>>> import numpy as np
>>> import numpy.linalg as la
>>> np.set_printoptions(precision=2, suppress=True, linewidth=100, legacy="1.25")
>>> arr = np.loadtxt("m.csv", delimiter=",")
>>> print(arr)
[[-2.47 -2.13 -1.47]
 [-1.93 -1.75 -2.97]
 [ 0.4   2.04 -6.21]
 [-0.6   0.67 -7.27]
 [-4.51 -1.06 -2.95]
 [-3.59  1.53 -1.89]
 [-3.15 -1.51 -2.64]
 [-4.35 -1.63 -2.42]
 [-1.42  0.58 -5.83]
 [-2.34 -1.4  -3.05]
 [-2.11 -2.84 -3.33]
 [-4.18 -1.09 -0.48]
 [-3.77 -2.17 -1.3 ]
 [-3.71 -2.3  -2.81]
 [ 0.51  1.17 -7.45]
 [-4.06 -2.06 -1.65]
 [-0.94 -3.52 -2.86]
 [ 1.26  1.4  -7.61]
 [ 1.61  0.91 -6.24]
 [-2.72 -0.12 -4.05]
 [ 1.59  0.34 -5.94]
 [-0.58 -0.45 -6.16]
 [-3.57 -2.05 -2.77]
 [-3.15 -4.28 -1.61]
 [ 0.21  0.98 -7.27]
 [-5.71 -2.36 -3.32]
 [-1.73 -2.11 -0.43]]
>>> Xs = arr - arr.mean(axis=0)
>>> left, sigma, Vh = la.svd(Xs, full_matrices=False)
>>> print(np.abs(left[:, 0]).argmax())
17
>>> print(np.abs(Vh[0]).argmax())
2
>>> print(round(float((sigma ** 2).sum() ** 2 / (sigma ** 4).sum()), 2))
1.45
>>> print(la.matrix_rank(Xs))
3
>>> print(Vh[0] * np.sign(Vh[0, np.abs(Vh[0]).argmax()]))
[-0.58 -0.44  0.69]
>>> print(sigma)
[16.08  5.92  4.62]
>>> G = arr.T @ arr
>>> print(la.eigvalsh(G)[::-1])
[564.41 237.57  33.9 ]
>>> print(np.diag(G))
[220.19  96.79 518.91]
>>> print(np.allclose(G, G.T))
True
>>> D = la.norm(arr[:, None] - arr[None], axis=-1)
>>> print(la.matrix_rank(D ** 2))
5
>>> print(D[:5, :5])
[[0.   1.64 6.93 6.71 2.74]
 [1.64 0.   5.5  5.11 2.67]
 [6.93 5.5  0.   2.   6.66]
 [6.71 5.11 2.   0.   6.08]
 [2.74 2.67 6.66 6.08 0.  ]]
>>> data = np.array([[4, -5, 4, -5], [-1, -1, -1, -1], [4, -5, 4, -5], [-1, -1, -1, -1]])
>>> hat = np.triu(np.array([[3, 2, 0, 2], [2, 3, 2, 0], [3, 0, 3, 1], [2, 3, 2, 0]]), 1) + np.eye(4)
>>> other = hat @ data @ la.inv(hat)
>>> print(la.matrix_rank(other))
2
>>> print(np.trace(other), np.trace(data))
6.0 6
>>> O, R = la.qr(arr)
>>> print(np.abs(np.diag(R)))
[14.84  6.86 20.95]
>>> print(round(float(abs(R[0, 0])), 2), round(la.norm(arr[:, 0]), 2))
14.84 14.84
>>> print(R)
[[14.84  7.05  7.69]
 [ 0.    6.86 -4.57]
 [ 0.    0.   20.95]]
>>> rng = np.random.default_rng(137)
>>> idx = rng.permutation(4)
>>> print(idx)
[3 2 1 0]
>>> other = data[idx][:, idx]
>>> print(np.allclose(other, data))
False
>>> mat = np.array([[-2.11, -1.09, -0.98],
...     [4.25, 2.21, 2.04],
...     [-4.08, -1.88, -2.07],
...     [1.9, 1.19, 1.16],
...     [-2.03, -1.02, -1.13],
...     [3.91, 1.96, 2.06],
...     [0.16, 0.09, -0.08],
...     [1.96, 1.04, 0.94],
...     [2.02, 1.02, 0.99]])
>>> print(la.cond(mat) > 100)
False
>>> print(round(float(la.norm(mat, 2) / la.norm(mat)), 2))
1.0
>>> print(la.matrix_rank(mat, rtol=0.1))
1
>>> print(np.argsort(-la.norm(mat, axis=0).round(6), kind="stable")[:3])
[0 2 1]
>>> print(np.abs(la.svd(mat)[2][-1]))
[0.17 0.84 0.51]
>>> print(round(np.log10(la.cond(mat))))
2
>>> other = mat + rng.integers(-2, 3, (9, 1)) @ rng.integers(-2, 3, (1, 3))
>>> print(other)
[[-1.11 -1.09  0.02]
 [ 2.25  2.21  0.04]
 [-4.08 -1.88 -2.07]
 [ 3.9   1.19  3.16]
 [-3.03 -1.02 -2.13]
 [ 3.91  1.96  2.06]
 [ 0.16  0.09 -0.08]
 [ 2.96  1.04  1.94]
 [ 2.02  1.02  0.99]]
>>> print(np.round(la.svd(other - mat, compute_uv=False), 2) + 0)
[4.69 0.   0.  ]
>>> print(la.matrix_rank(other - mat, tol=1e-8))
1
>>> print(np.abs(other - mat).sum(axis=1))
[2. 4. 0. 4. 2. 0. 0. 2. 0.]
>>> other = np.array([[5, 4], [-3, 3], [-2, 2]])
>>> print(np.einsum("ij,ij->i", mat, mat))
[ 6.6  27.11 24.47  6.37  6.44 23.37  0.04  5.81  6.1 ]
>>> F = np.load("arr.npy")
>>> print(F)
[[44  2  2  2 -1  0 -1  2]
 [-1 17 -1  2 -1  1  0 -2]
 [-1  0 14 -2  0  0  0 -1]
 [ 1  1  0 38  0  2  1  2]
 [ 2 -1  2 -1  4  2  0 -2]
 [ 0 -1 -1  1  0 15  0  1]
 [ 2  2  1  0  0  2 22 -2]
 [ 0  1  1  0  1  1  0 33]]
>>> idx = rng.permutation(8)
>>> print(idx)
[5 4 3 1 7 6 0 2]
>>> other = F[idx][:, idx]
>>> print(other)
[[15  0  1 -1  1  0  0 -1]
 [ 2  4 -1 -1 -2  0  2  2]
 [ 2  0 38  1  2  1  1  0]
 [ 1 -1  2 17 -2  0 -1 -1]
 [ 1  1  0  1 33  0  0  1]
 [ 2  0  0  2 -2 22  2  1]
 [ 0 -1  2  2  2 -1 44  2]
 [ 0  0 -2  0 -1  0 -1 14]]
>>> print(np.allclose(other, F))
False
>>> r0 = np.array([9, -7, -6, 8, -3, 0, 4, -1])
>>> other = F + np.outer(r0, np.eye(8)[3])
>>> print(round(float(la.det(other) / la.det(F)), 2), np.round(1 + la.solve(F, r0)[3], 2))
1.21 1.21
>>> print(other)
[[44.  2.  2. 11. -1.  0. -1.  2.]
 [-1. 17. -1. -5. -1.  1.  0. -2.]
 [-1.  0. 14. -8.  0.  0.  0. -1.]
 [ 1.  1.  0. 46.  0.  2.  1.  2.]
 [ 2. -1.  2. -4.  4.  2.  0. -2.]
 [ 0. -1. -1.  1.  0. 15.  0.  1.]
 [ 2.  2.  1.  4.  0.  2. 22. -2.]
 [ 0.  1.  1. -1.  1.  1.  0. 33.]]
>>> print(la.matrix_rank(other - F))
1
>>> other = mat / la.norm(mat, axis=1, keepdims=True)
>>> G = other @ other.T
>>> print(np.argwhere(np.triu(np.abs(G) > 0.95, 1)))
[[0 1]
 [0 2]
 [0 3]
 [0 4]
 [0 5]
 [0 7]
 [0 8]
 [1 2]
 [1 3]
 [1 4]
 [1 5]
 [1 7]
 [1 8]
 [2 3]
 [2 4]
 [2 5]
 [2 7]
 [2 8]
 [3 4]
 [3 5]
 [3 7]
 [3 8]
 [4 5]
 [4 7]
 [4 8]
 [5 7]
 [5 8]
 [7 8]]
>>> print(G[0])
[ 1.   -1.    1.   -0.99  1.   -1.   -0.69 -1.   -1.  ]
>>> print(np.round(np.degrees(np.arccos(np.clip(G[0, 2], -1, 1))), 2))
3.31
>>> print((G - 2 * np.eye(9)).round(6).argmax(axis=1))
[2 7 4 5 2 8 7 1 1]
>>> print((np.abs(G) > 0.9).astype(int))
[[1 1 1 1 1 1 0 1 1]
 [1 1 1 1 1 1 0 1 1]
 [1 1 1 1 1 1 0 1 1]
 [1 1 1 1 1 1 0 1 1]
 [1 1 1 1 1 1 0 1 1]
 [1 1 1 1 1 1 0 1 1]
 [0 0 0 0 0 0 1 0 0]
 [1 1 1 1 1 1 0 1 1]
 [1 1 1 1 1 1 0 1 1]]
>>> print(la.norm(other, axis=1))
[1. 1. 1. 1. 1. 1. 1. 1. 1.]
